$ python3 -q
>>> import numpy as np
>>> import numpy.linalg as la
>>> np.set_printoptions(suppress=True, linewidth=100)
>>> X = np.load("a.npy")
>>> X
array([[1, 2, 2, 0, 1, 1],
       [0, 2, 2, 2, 2, 1],
       [0, 2, 1, 1, 0, 2],
       [0, 0, 1, 1, 1, 2],
       [1, 1, 2, 1, 0, 2],
       [2, 1, 1, 0, 2, 0]])
>>> u = np.array([1, 0, 0])
>>> np.polyval(u, X[2])
array([0, 4, 1, 1, 0, 4])
>>> np.cross(X[2, :3], X[5, :3])
array([ 1,  2, -4])
>>> np.array([np.convolve(row, u, "same") for row in X])
array([[2, 2, 0, 1, 1, 0],
       [2, 2, 2, 2, 1, 0],
       [2, 1, 1, 0, 2, 0],
       [0, 1, 1, 1, 2, 0],
       [1, 2, 1, 0, 2, 0],
       [1, 1, 0, 2, 0, 0]])
>>> np.round(np.abs(la.eigvals(X)).max(), 1)
np.float64(6.7)
>>> la.matrix_power(X, 3)
array([[29, 70, 73, 49, 53, 66],
       [40, 78, 83, 53, 64, 77],
       [25, 55, 62, 39, 38, 58],
       [22, 43, 45, 24, 30, 38],
       [29, 64, 68, 42, 46, 59],
       [26, 63, 61, 40, 47, 54]])
>>> np.allclose(X, X.T)
False
>>> (X + X.T) / 2
array([[1. , 1. , 1. , 0. , 1. , 1.5],
       [1. , 2. , 2. , 1. , 1.5, 1. ],
       [1. , 2. , 1. , 1. , 1. , 1.5],
       [0. , 1. , 1. , 1. , 1. , 1. ],
       [1. , 1.5, 1. , 1. , 0. , 2. ],
       [1.5, 1. , 1.5, 1. , 2. , 0. ]])
>>> X.inv()
Traceback (most recent call last):
  File "<python-input-13>", line 1, in <module>
    X.inv()
    ^^^^^
AttributeError: 'numpy.ndarray' object has no attribute 'inv'
